In [1]: import numpy as np

In [2]: np.set_printoptions(suppress=True, linewidth=100)

In [3]: F = np.load("case19.npy")

In [4]: F
Out[4]: 
array([[14, -5,  1,  2,  6,  4, -2],
       [-5, 19, 13, -1, -1,  1,  3],
       [ 1, 13, 18, -2, -2, -2,  1],
       [ 2, -1, -2,  8, -1,  3,  7],
       [ 6, -1, -2, -1, 12,  7, -8],
       [ 4,  1, -2,  3,  7, 19, -7],
       [-2,  3,  1,  7, -8, -7, 16]])

In [5]: (F + F.T) / 2
Out[5]: 
array([[14., -5.,  1.,  2.,  6.,  4., -2.],
       [-5., 19., 13., -1., -1.,  1.,  3.],
       [ 1., 13., 18., -2., -2., -2.,  1.],
       [ 2., -1., -2.,  8., -1.,  3.,  7.],
       [ 6., -1., -2., -1., 12.,  7., -8.],
       [ 4.,  1., -2.,  3.,  7., 19., -7.],
       [-2.,  3.,  1.,  7., -8., -7., 16.]])

In [6]: np.linalg.matrix_power(F, 4)
Out[6]: 
array([[ 204636, -211987, -171840,    5080,  233049,  255584, -229673],
       [-211987,  607552,  551283,  -41418, -209980, -178855,  221993],
       [-171840,  551283,  517685,  -45935, -180031, -166424,  189586],
       [   5080,  -41418,  -45935,   48045,  -32075,  -17017,   68138],
       [ 233049, -209980, -180031,  -32075,  325842,  366819, -355365],
       [ 255584, -178855, -166424,  -17017,  366819,  454541, -384778],
       [-229673,  221993,  189586,   68138, -355365, -384778,  419467]])

In [7]: np.allclose(F @ F.T, F.T @ F)
Out[7]: True

In [8]: np.trace(F)
Out[8]: np.int64(106)

In [9]: np.round(np.abs(np.linalg.eigvals(F)).max(), 2)
Out[9]: np.float64(36.38)

In [10]: evals, evecs = np.linalg.eigh(F)

In [11]: round(evals.sum(), 2), np.trace(F)
Out[11]: (np.float64(106.0), np.int64(106))

In [12]: np.unique(evals.round(6) + 0, return_counts=True)[1]
Out[12]: array([1, 1, 1, 1, 1, 1, 1])

In [13]: np.abs(evecs[:, -1]).round(6).argmax()
Out[13]: np.int64(1)

In [14]: r0 = np.array([-1, -1])

In [15]: np.polyval(r0, F[6])
Out[15]: array([  1,  -4,  -2,  -8,   7,   6, -17])

In [16]: np.convolve(F[6], r0)
Out[16]: array([  2,  -1,  -4,  -8,   1,  15,  -9, -16])

In [17]: np.correlate(F[6], F[2], "full")
Out[17]: array([  -2,    7,   -1,    3,  -66,   21,   87,  140,  -70, -255,  189,  201,   16])

In [18]: np.array([np.convolve(row, r0, "same") for row in F])
Out[18]: 
array([[-14,  -9,   4,  -3,  -8, -10,  -2],
       [  5, -14, -32, -12,   2,   0,  -4],
       [ -1, -14, -31, -16,   4,   4,   1],
       [ -2,  -1,   3,  -6,  -7,  -2, -10],
       [ -6,  -5,   3,   3, -11, -19,   1],
       [ -4,  -5,   1,  -1, -10, -26, -12],
       [  2,  -1,  -4,  -8,   1,  15,  -9]])

In [19]: np.cross(F[6, :3], F[2, :3])
Out[19]: array([ 41,  37, -29])

In [20]: def softmax(z):
    ...:     e = np.exp(z - z.max(axis=-1, keepdims=True))
    ...:     return e / e.sum(axis=-1, keepdims=True)
    ...: 

In [21]: np.round(softmax(F).sum(axis=1), 2)
Out[21]: array([1., 1., 1., 1., 1., 1., 1.])

In [22]: np.round(softmax(10 * F[0]), 2) + 0
Out[22]: array([1., 0., 0., 0., 0., 0., 0.])

In [23]: np.round(softmax(F[0] + 5), 2) + 0
Out[23]: array([1., 0., 0., 0., 0., 0., 0.])

In [24]: scores = F @ F.T / np.sqrt(7)

In [25]: np.round(softmax(scores), 2) + 0
Out[25]: 
array([[1.  , 0.  , 0.  , 0.  , 0.  , 0.  , 0.  ],
       [0.  , 1.  , 0.  , 0.  , 0.  , 0.  , 0.  ],
       [0.  , 0.  , 1.  , 0.  , 0.  , 0.  , 0.  ],
       [0.  , 0.  , 0.  , 0.01, 0.  , 0.  , 0.99],
       [0.  , 0.  , 0.  , 0.  , 0.68, 0.32, 0.  ],
       [0.  , 0.  , 0.  , 0.  , 0.  , 1.  , 0.  ],
       [0.  , 0.  , 0.  , 0.  , 0.  , 0.  , 1.  ]])

In [26]: np.round(softmax(scores + np.triu(np.full(scores.shape, -np.inf), 1)), 2) + 0
Out[26]: 
array([[1., 0., 0., 0., 0., 0., 0.],
       [0., 1., 0., 0., 0., 0., 0.],
       [0., 0., 1., 0., 0., 0., 0.],
       [0., 0., 0., 1., 0., 0., 0.],
       [0., 0., 0., 0., 1., 0., 0.],
       [0., 0., 0., 0., 0., 1., 0.],
       [0., 0., 0., 0., 0., 0., 1.]])

In [27]: softmax(scores).round(6).argmax(axis=1)
Out[27]: array([0, 1, 2, 6, 4, 5, 6])
